In [1]: import numpy as np

In [2]: from numpy import linalg as LA

In [3]: np.set_printoptions(precision=2, suppress=True, linewidth=160, legacy="1.25")

In [4]: rng = np.random.default_rng(2918)

In [5]: ang = np.sort(rng.uniform(-2, 2, 37))

In [6]: mat = np.c_[ang, ang ** 2, ang ** 3] @ np.array([[9, 6, 7, 4, 3], [7, 9, 3, 9, 5], [1, 2, 9, 7, 6]])

In [7]: print(mat)
[[ -1.38   4.13 -31.34  -8.24 -12.16]
 [ -1.96   3.2  -24.96  -5.79  -9.16]
 [ -2.53   2.13 -18.7   -3.64  -6.36]
 [ -2.74   1.69 -16.34  -2.91  -5.36]
 [ -3.04   0.87 -12.4   -1.85  -3.76]
 [ -3.23  -0.32  -7.2   -0.87  -1.92]
 [ -3.16  -0.66  -5.69  -0.71  -1.47]
 [ -3.12  -0.75  -5.26  -0.68  -1.35]
 [ -3.01  -0.9   -4.5   -0.64  -1.15]
 [ -2.99  -0.92  -4.4   -0.64  -1.13]
 [ -2.98  -0.93  -4.35  -0.64  -1.11]
 [ -2.6   -1.08  -3.03  -0.61  -0.81]
 [ -2.32  -1.08  -2.45  -0.6   -0.69]
 [ -2.2   -1.06  -2.23  -0.59  -0.65]
 [ -1.83  -0.97  -1.7   -0.55  -0.53]
 [ -1.14  -0.68  -0.96  -0.41  -0.34]
 [ -1.1   -0.66  -0.92  -0.4   -0.33]
 [ -1.04  -0.62  -0.86  -0.38  -0.31]
 [  1.07   0.77   0.82   0.56   0.4 ]
 [  1.09   0.78   0.83   0.57   0.4 ]
 [  2.56   1.97   1.97   1.56   1.08]
 [  5.66   4.81   4.68   4.37   2.98]
 [  7.46   6.59   6.5    6.35   4.34]
 [  7.9    7.03   6.97   6.87   4.7 ]
 [  9.7    8.9    9.01   9.12   6.26]
 [ 10.66   9.92  10.18  10.4    7.16]
 [ 13.27  12.78  13.58  14.13   9.79]
 [ 16.59  16.52  18.37  19.32  13.51]
 [ 16.75  16.72  18.62  19.59  13.71]
 [ 17.88  18.02  20.38  21.48  15.07]
 [ 20.32  20.89  24.34  25.71  18.14]
 [ 23.17  24.3   29.27  30.91  21.94]
 [ 27.04  29.02  36.44  38.38  27.45]
 [ 27.36  29.41  37.04  39.    27.91]
 [ 40.12  45.62  64.06  66.47  48.48]
 [ 40.29  45.84  64.44  66.85  48.76]
 [ 53.81  63.74  97.51  99.52  73.63]]

In [8]: # rows and columns are dependent

In [9]: Uu, sv, Vh = LA.svd(mat)

In [10]: print(np.argmax(sv[:-1] / (sv[1:] + 1e-6)) + 1)
3

In [11]: A2 = Uu[:, :3] @ np.diag(sv[:3]) @ Vh[:3]

In [12]: print(round(float(LA.norm(mat - A2, 2)), 2), round(float(sv[3]), 2))
0.0 0.0

In [13]: print(round(float(np.abs(mat - A2).max()), 2))
0.0

In [14]: print(LA.matrix_rank(mat, rtol=0.05))
3

In [15]: cov = np.cov(mat, rowvar=False)

In [16]: print(np.round(LA.eigvalsh(cov)[::-1], 2) + 0)
[1932.69   25.8     7.59    0.      0.  ]

In [17]: print(round(float(np.corrcoef(mat[:, 2], mat[:, 0])[0, 1]), 2))
0.96

In [18]: u, g = mat[33], mat[25]

In [19]: print(np.round(u @ g, 2))
1565.89

In [20]: print(round(float(u @ u), 2))
5284.48

In [21]: p = (u @ g) / (u @ u) * u

In [22]: print(g - p)
[ 2.56  1.21 -0.8  -1.15 -1.11]

In [23]: print(p)
[ 8.11  8.71 10.97 11.56  8.27]

In [24]: print(round(float((g - p) @ u), 2))
0.0

In [25]: print(LA.matrix_rank(np.outer(u, g)))
1

In [26]: Xs = mat - mat.mean(axis=1)
ValueError: operands could not be broadcast together with shapes (37,5) (37,) 


In [27]: Xs = mat - mat.mean(axis=0)

In [28]: Uu, sv, Vh = LA.svd(Xs, full_matrices=False)

In [29]: print(np.abs(Vh[0]).argmax())
2

In [30]: print(Vh[0] * np.sign(Vh[0, np.abs(Vh[0]).argmax()]))
[0.33 0.35 0.57 0.53 0.4 ]

In [31]: print(np.searchsorted(np.cumsum(sv ** 2) / (sv ** 2).sum(), 0.9) + 1)
1

In [32]: x = np.array([-1, -1, 2, 0, 1])

In [33]: print((mat @ x).argmax())
36

In [34]: print(LA.norm(mat @ x) <= LA.norm(mat, 2) * LA.norm(x) + 1e-9)
True

In [35]: print(mat @ np.eye(5)[0])
[-1.38 -1.96 -2.53 -2.74 -3.04 -3.23 -3.16 -3.12 -3.01 -2.99 -2.98 -2.6  -2.32 -2.2  -1.83 -1.14 -1.1  -1.04  1.07  1.09  2.56  5.66  7.46  7.9   9.7  10.66
 13.27 16.59 16.75 17.88 20.32 23.17 27.04 27.36 40.12 40.29 53.81]

In [36]: u = np.array([1, -2, -1, -2, 3, 0, -3, -2, -2])

In [37]: g = np.array([1, 0, 1, 1, 3, 3, 2, -1, 2, 3])

In [38]: arr = u[:, None] + g[None, :]

In [39]: print(arr)
[[ 2  1  2  2  4  4  3  0  3  4]
 [-1 -2 -1 -1  1  1  0 -3  0  1]
 [ 0 -1  0  0  2  2  1 -2  1  2]
 [-1 -2 -1 -1  1  1  0 -3  0  1]
 [ 4  3  4  4  6  6  5  2  5  6]
 [ 1  0  1  1  3  3  2 -1  2  3]
 [-2 -3 -2 -2  0  0 -1 -4 -1  0]
 [-1 -2 -1 -1  1  1  0 -3  0  1]
 [-1 -2 -1 -1  1  1  0 -3  0  1]]

In [40]: rank = LA.matrix_rank(arr)

In [41]: print(rank)
2

In [42]: ns = LA.svd(arr)[2][rank:].T

In [43]: print([int(LA.matrix_rank(arr[:i])) for i in range(1, len(arr) + 1)])
[1, 2, 2, 2, 2, 2, 2, 2, 2]

In [44]: print(np.allclose(arr @ ns, 0))
True

In [45]: print(ns @ ns.T)
[[ 0.88 -0.15 -0.12 -0.12 -0.05 -0.05 -0.08 -0.18 -0.08 -0.05]
 [-0.15  0.76 -0.15 -0.15  0.04  0.04 -0.05 -0.33 -0.05  0.04]
 [-0.12 -0.15  0.88 -0.12 -0.05 -0.05 -0.08 -0.18 -0.08 -0.05]
 [-0.12 -0.15 -0.12  0.88 -0.05 -0.05 -0.08 -0.18 -0.08 -0.05]
 [-0.05  0.04 -0.05 -0.05  0.76 -0.24 -0.15  0.13 -0.15 -0.24]
 [-0.05  0.04 -0.05 -0.05 -0.24  0.76 -0.15  0.13 -0.15 -0.24]
 [-0.08 -0.05 -0.08 -0.08 -0.15 -0.15  0.88 -0.02 -0.12 -0.15]
 [-0.18 -0.33 -0.18 -0.18  0.13  0.13 -0.02  0.52 -0.02  0.13]
 [-0.08 -0.05 -0.08 -0.08 -0.15 -0.15 -0.12 -0.02  0.88 -0.15]
 [-0.05  0.04 -0.05 -0.05 -0.24 -0.24 -0.15  0.13 -0.15  0.76]]

In [46]: print(ns.shape)
(10, 8)

In [47]: print([int(LA.matrix_rank(np.delete(arr, i, axis=0))) for i in range(9)])
[2, 2, 2, 2, 2, 2, 2, 2, 2]

In [48]: print(LA.matrix_rank(arr.T @ arr), LA.matrix_rank(arr @ arr.T))
2 2

In [49]: Uu, sv, Vh = LA.svd(arr)

In [50]: evecs = Vh[:(sv > 1e-8).sum()]

In [51]: x = arr[3] + 2 * arr[4] + rng.integers(2) * np.eye(10)[3]

In [52]: print(x)
[ 7.  4.  7.  8. 13. 13. 10.  1. 10. 13.]

In [53]: print(round(LA.norm(x - evecs.T @ evecs @ x), 2))
0.94

In [54]: print(LA.matrix_rank(np.vstack([arr, x])))
3

In [55]: print(np.diag(evecs.T @ evecs))
[0.12 0.24 0.12 0.12 0.24 0.24 0.12 0.48 0.12 0.24]

In [56]: K = np.loadtxt("sample19.csv", delimiter=",")

In [57]: print(K)
[[1.   0.7  0.49 0.34 0.24]
 [0.7  1.   0.7  0.49 0.34]
 [0.49 0.7  1.   0.7  0.49]
 [0.34 0.49 0.7  1.   0.7 ]
 [0.24 0.34 0.49 0.7  1.  ]]

In [58]: # symmetric

In [59]: A2 = LA.invert(K)
AttributeError: module 'numpy.linalg' has no attribute 'invert'


In [60]: A2 = LA.inv(K)

In [61]: print(round(float(LA.det(K) * LA.det(A2)), 2))
1.0

In [62]: print(np.round(LA.det(K) * A2, 2) + 0)
[[ 0.13 -0.09  0.    0.    0.  ]
 [-0.09  0.2  -0.09  0.    0.  ]
 [ 0.   -0.09  0.2  -0.09  0.  ]
 [ 0.    0.   -0.09  0.2  -0.09]
 [ 0.    0.    0.   -0.09  0.13]]

In [63]: print(round(LA.cond(K), 2))
15.95

In [64]: print(np.allclose(A2, K.T))
False

In [65]: print(np.round(K @ A2, 2) + 0)
[[1. 0. 0. 0. 0.]
 [0. 1. 0. 0. 0.]
 [0. 0. 1. 0. 0.]
 [0. 0. 0. 1. 0.]
 [0. 0. 0. 0. 1.]]

In [66]: A2 = np.array([[-4, 1], [6, 4]])

In [67]: C = np.kron(A2, K)

In [68]: print(C.shape)
(10, 10)

In [69]: print(LA.matrix_rank(C))
10

In [70]: print(round(float(LA.norm(C, 2)), 2), np.round(LA.norm(A2, 2) * LA.norm(K, 2), 2))
24.23 24.23

In [71]: A = np.load("layer3.npy")

In [72]: print(A)
[[ 3.1  3.   1.  -2. ]
 [-2.   0.1  0.  -2. ]
 [-1.   2.   0.1 -2. ]
 [ 3.   3.   1.  -1.9]]

In [73]: print(np.allclose(A, A.T))
False

In [74]: print(np.allclose(A @ A.T, A.T @ A))
False

In [75]: print(np.round(np.trace(A), 2))
1.4

In [76]: A.inv()
AttributeError: 'numpy.ndarray' object has no attribute 'inv'


In [77]: assert A == A.T
ValueError: The truth value of an array with more than one element is ambiguous. Use a.any() or a.all()


In [78]: print(LA.cond(A) > 100)
True

In [79]: print(LA.matrix_rank(A, rtol=0.1))
3

In [80]: print(np.argsort(-LA.norm(A, axis=0).round(6), kind="stable")[:3])
[0 1 3]

In [81]: ang = np.radians(135)

In [82]: r_ = np.eye(4)

In [83]: r_[0, 0] = r_[2, 2] = np.cos(ang)

In [84]: r_[0, 2], r_[2, 0] = -np.sin(ang), np.sin(ang)

In [85]: print(r_)
[[-0.71  0.   -0.71  0.  ]
 [ 0.    1.    0.    0.  ]
 [ 0.71  0.   -0.71  0.  ]
 [ 0.    0.    0.    1.  ]]

In [86]: A2 = A @ r_.T

In [87]: print(np.allclose(A @ A.T, A2 @ A2.T))
True

In [88]: print(np.allclose(LA.norm(A, axis=1), LA.norm(A2, axis=1)))
True

In [89]: print(LA.svd(A, compute_uv=False), LA.svd(A2, compute_uv=False))
[6.98 3.74 0.76 0.03] [6.98 3.74 0.76 0.03]

In [90]: print(np.abs(A2 - A).max(axis=0))
[6.   0.   1.41 0.  ]

In [91]: print(np.round(LA.det(r_), 2), round(np.trace(r_), 2))
1.0 0.59
